% python3 -q
>>> import numpy as np
>>> from numpy import linalg as LA
>>> np.set_printoptions(precision=2, suppress=True, linewidth=160, legacy="1.25")
>>> M = np.loadtxt("case7.csv", delimiter=",")
>>> M
array([[ 3., -1.,  1.,  1.,  2.,  3.,  3., -1.,  0.,  2.,  3.],
       [ 0.,  2., -3.,  1., -2.,  2.,  1., -1.,  0.,  1.,  0.],
       [ 0.,  0., -1., -3.,  0.,  1., -1., -1., -1.,  2.,  3.],
       [ 0.,  0.,  0.,  3., -1.,  0., -3.,  2., -2., -1.,  3.],
       [ 0.,  0.,  0.,  0., -3.,  1.,  2.,  2.,  0.,  0.,  2.],
       [ 0.,  0.,  0.,  0.,  0.,  0.,  2.,  1., -1., -3.,  3.],
       [ 0.,  0.,  0.,  0.,  0.,  0.,  2.,  2.,  1.,  1., -3.],
       [ 0.,  0.,  0.,  0.,  0.,  0.,  0.,  1., -1., -3., -1.],
       [ 0.,  0.,  0.,  0.,  0.,  0.,  0.,  0., -3.,  0., -2.],
       [ 0.,  0.,  0.,  0.,  0.,  0.,  0.,  0.,  0., -3., -1.],
       [ 0.,  0.,  0.,  0.,  0.,  0.,  0.,  0.,  0.,  0.,  1.]])
>>> r = LA.matrix_rank(M)
>>> r
10
>>> null = LA.svd(M)[2][r:].T
>>> [int(LA.matrix_rank(M[:, :j + 1])) for j in range(11)]
[1, 2, 3, 4, 5, 5, 6, 7, 8, 9, 10]
>>> null.shape
(11, 1)
>>> [round(float(x), 2) for x in LA.svd(M, compute_uv=False)[:3]]
[8.23, 7.36, 5.95]
>>> np.argsort(-LA.norm(M, axis=0).round(6), kind="stable")[:3]
array([10,  9,  6])
>>> LA.cond(M) > 100
True
>>> Uu, sv, vt = LA.svd(M)
>>> vecs = vt[:(sv > 1e-8).sum()]
>>> rng = np.random.default_rng(3635)
>>> x = M[9] + -1 * M[2] + rng.integers(2) * np.eye(11)[9]
>>> x
array([ 0.,  0.,  1.,  3.,  0., -1.,  1.,  1.,  1., -4., -4.])
>>> np.diag(vecs.T @ vecs)
array([0.46, 0.98, 0.88, 1.  , 0.97, 0.72, 1.  , 1.  , 1.  , 1.  , 1.  ])
>>> r0, v = M[2], M[7]
>>> r0 @ r0
27.0
>>> pr = (r0 @ v) / (r0 @ r0) * r0
>>> round(float(LA.norm(r0 + v) ** 2 + LA.norm(r0 - v) ** 2), 2)
78.0
>>> data = np.loadtxt("arr.csv", delimiter=",")
>>> data
array([[2., 2., 2., 1., 0., 0., 0., 0., 0., 0., 0., 0., 0., 0.],
       [1., 0., 0., 0., 0., 0., 1., 0., 0., 0., 0., 0., 0., 0.],
       [0., 2., 1., 0., 0., 0., 2., 0., 0., 0., 0., 0., 0., 0.],
       [0., 1., 0., 0., 0., 0., 0., 0., 0., 0., 0., 0., 0., 0.],
       [0., 0., 0., 0., 0., 2., 0., 2., 0., 0., 0., 0., 0., 1.],
       [0., 0., 0., 0., 2., 1., 0., 1., 0., 0., 0., 0., 0., 1.],
       [0., 2., 1., 1., 0., 0., 2., 0., 0., 0., 0., 0., 0., 0.],
       [0., 0., 0., 0., 0., 1., 0., 1., 0., 0., 0., 0., 0., 0.],
       [0., 0., 0., 0., 0., 0., 0., 0., 0., 2., 1., 0., 0., 0.],
       [0., 0., 0., 0., 0., 0., 0., 0., 0., 2., 0., 1., 1., 0.],
       [0., 0., 0., 0., 0., 0., 0., 0., 0., 2., 0., 1., 2., 0.],
       [0., 0., 0., 0., 0., 0., 0., 0., 0., 1., 1., 0., 1., 0.],
       [0., 0., 0., 0., 0., 0., 0., 0., 0., 2., 2., 2., 0., 0.],
       [0., 0., 0., 0., 1., 2., 0., 0., 0., 0., 0., 0., 0., 0.]])
>>> Uu, sv, vt = LA.svd(data)
>>> vecs = vt[:(sv > 1e-8).sum()]
>>> x = data[5] + 2 * data[9] + rng.integers(2) * np.eye(14)[9]
>>> x
array([0., 0., 0., 0., 2., 1., 0., 1., 0., 4., 0., 2., 2., 1.])
>>> np.round(LA.norm(x - vecs.T @ vecs @ x), 2)
0.0
>>> np.diag(vecs.T @ vecs)
array([1., 1., 1., 1., 1., 1., 1., 1., 0., 1., 1., 1., 1., 1.])
>>> r0, v = data[7], data[9]
>>> r0 @ v
0.0
>>> pr = (r0 @ v) / (r0 @ r0) * r0
>>> (v - pr) @ r0
0.0
>>> v - pr
array([0., 0., 0., 0., 0., 0., 0., 0., 0., 2., 0., 1., 1., 0.])
>>> X = np.load("test18.npy")
>>> X
array([[ 0.1, -8. ,  7. ,  3. , -7. ,  9. , -5. , -9. ,  8. ],
       [-9. ,  7.1,  5. ,  4. , -7. , -5. ,  7. ,  1. ,  6. ],
       [-1. ,  5. , -8.9,  8. , -3. , -1. ,  1. ,  7. ,  8. ],
       [ 2. ,  6. ,  6. ,  0.1,  9. ,  7. ,  1. ,  9. ,  8. ],
       [ 3. ,  4. ,  3. ,  7. , -1.9,  1. ,  8. ,  8. ,  4. ],
       [-9. ,  4. ,  9. ,  8. ,  0. ,  4.1,  7. ,  4. , -1. ],
       [-1. ,  0. ,  0. ,  5. , -4. ,  0. ,  1.1, -3. ,  7. ],
       [ 4. , -4. , -7. , -1. ,  1. ,  7. ,  0. ,  7.1, -4. ],
       [ 0. , -8. ,  7. ,  3. , -7. ,  9. , -5. , -9. ,  8.1]])
>>> W1 = np.array([[-1, -2, 1],
...     [1, -1, -1],
...     [-3, 1, -3],
...     [-1, 0, -2],
...     [1, -3, -2],
...     [3, 3, -2],
...     [2, -3, -3],
...     [0, 2, 1],
...     [3, -1, 2]])
>>> coef = np.array([0, 0, 0])
>>> hid = np.maximum(X @ W1 + coef, 0)
>>> (hid > 0).mean(axis=0)
array([1.  , 0.44, 0.33])
>>> Z = np.array([[1, 2, 1], [0, 2, 1], [-1, 0, 1]])
>>> (hid @ Z).round(6).argmax(axis=1)
array([1, 1, 1, 1, 1, 1, 1, 1, 1])
>>> W1 @ Z
array([[-2, -6, -2],
       [ 2,  0, -1],
       [ 0, -4, -5],
       [ 1, -2, -3],
       [ 3, -4, -4],
       [ 5, 12,  4],
       [ 5, -2, -4],
       [-1,  4,  3],
       [ 1,  4,  4]])
